$ python -q
>>> import numpy as np
>>> import numpy.linalg as la
>>> np.set_printoptions(precision=2, suppress=True, linewidth=160, sign=" ")
>>> feats = np.load("mat.npy")
>>> print(feats)
[[ 0.4  -0.6  -0.36 -0.6 ]
 [-0.6   0.4  -0.36 -0.6 ]
 [-0.36 -0.36  0.79 -0.36]
 [-0.6  -0.6  -0.36  0.4 ]]
>>> # columns are unit length and at right angles
>>> r0 = np.array([5, -4, 5, 2])
>>> B = feats + np.outer(r0, np.eye(4)[2])
>>> print(la.matrix_rank(B - feats))
1
>>> print(la.matrix_rank(la.inv(B) - la.inv(feats), tol=1e-8))
1
>>> print(round(la.det(B) / la.det(feats), 2), np.round(1 + la.solve(feats, r0)[2], 2))
3.86 3.86
>>> q, _ = la.qr(np.array([[-1.6, -0.4, 0.7, -0.2, 1.4],
...     [0.9, -1.9, 1.1, -0.1, 0.9],
...     [-0.8, 2.0, 1.0, -1.0, -0.9],
...     [-0.8, 0.1, -0.2, 0.9, 0.2],
...     [0.8, -1.9, -0.2, 0.6, -0.8]]))
>>> w = np.array([2, -2, 1, -2, 1])
>>> A = q @ np.diag(w) @ q.T
>>> print(A)
[[ 0.01 -0.75  1.28  0.85 -1.  ]
 [-0.75  0.44  0.34 -1.04 -0.45]
 [ 1.28  0.34  0.35 -0.02  0.5 ]
 [ 0.85 -1.04 -0.02 -1.33 -0.49]
 [-1.   -0.45  0.5  -0.49  0.52]]
>>> rng = np.random.default_rng(13)
>>> lab = rng.permutation(5)
>>> print(lab)
[ 0  2  3  1  4]
>>> B = A[lab][:, lab]
>>> print(np.diag(B))
[ 0.01  0.35 -1.33  0.44  0.52]
>>> print(round(float(la.det(B)), 2), round(float(la.det(A[lab])), 2))
8.0 8.0
>>> print(np.sort(np.abs(la.eigvals(B))))
[ 1.  1.  2.  2.  2.]
>>> print(np.allclose(B, A))
False
>>> w, evecs = la.eigh(A)
>>> print(np.unique(w.round(6) + 0, return_counts=True)[1])
[ 2  2  1]
>>> print(la.eigvalsh(A @ A))
[ 1.  1.  4.  4.  4.]
>>> print(la.svd(A, compute_uv=False))
[ 2.  2.  2.  1.  1.]
>>> print(evecs @ np.diag(w) @ evecs.T)
[[ 0.01 -0.75  1.28  0.85 -1.  ]
 [-0.75  0.44  0.34 -1.04 -0.45]
 [ 1.28  0.34  0.35 -0.02  0.5 ]
 [ 0.85 -1.04 -0.02 -1.33 -0.49]
 [-1.   -0.45  0.5  -0.49  0.52]]
>>> print((w > 1e-8).sum(), (w < -1e-8).sum())
3 2
>>> q, evecs = la.qr(A[:, :2])[0], la.qr(A[:, 2:])[0]
>>> s = la.svd(q.T @ evecs, compute_uv=False)
>>> print(s)
[ 0.59  0.1 ]
>>> print(round(la.norm(q @ q.T - evecs @ evecs.T, 2), 2))
1.0
>>> proj = np.triu(np.array([[-4, -5, -2, -6, 3],
...     [-3, -8, 7, 1, -7],
...     [7, -6, -9, -8, -3],
...     [-1, 7, 2, -6, -6],
...     [-2, -9, -4, -7, -5]]), 1) + np.eye(5)
>>> B = proj @ A @ la.inv(proj)
>>> print(np.round(la.det(B), 2))
8.0
>>> F = np.load("out12.npy")
>>> print(F)
[[ 5. -3. -5. -3.]
 [ 9. -1. -5.  3.]
 [ 0.  0.  0.  0.]
 [-9.  3.  5. -1.]]
>>> # null space of dimension 1
>>> w, evecs = la.eig(A)
>>> print(np.round(A @ evecs[:, 0] - w[0] * evecs[:, 0], 2) + 0)
[ 0.  0.  0.  0.  0.]
>>> print(np.sort(la.eigvals(la.inv(A))))
[-0.5 -0.5  0.5  1.   1. ]
>>> print(w)
[-2.  2. -2.  1.  1.]
>>> print(np.sort(la.eigvals(A @ A)))
[ 1.  1.  4.  4.  4.]
>>> print(round(float(np.prod(w)), 2))
8.0
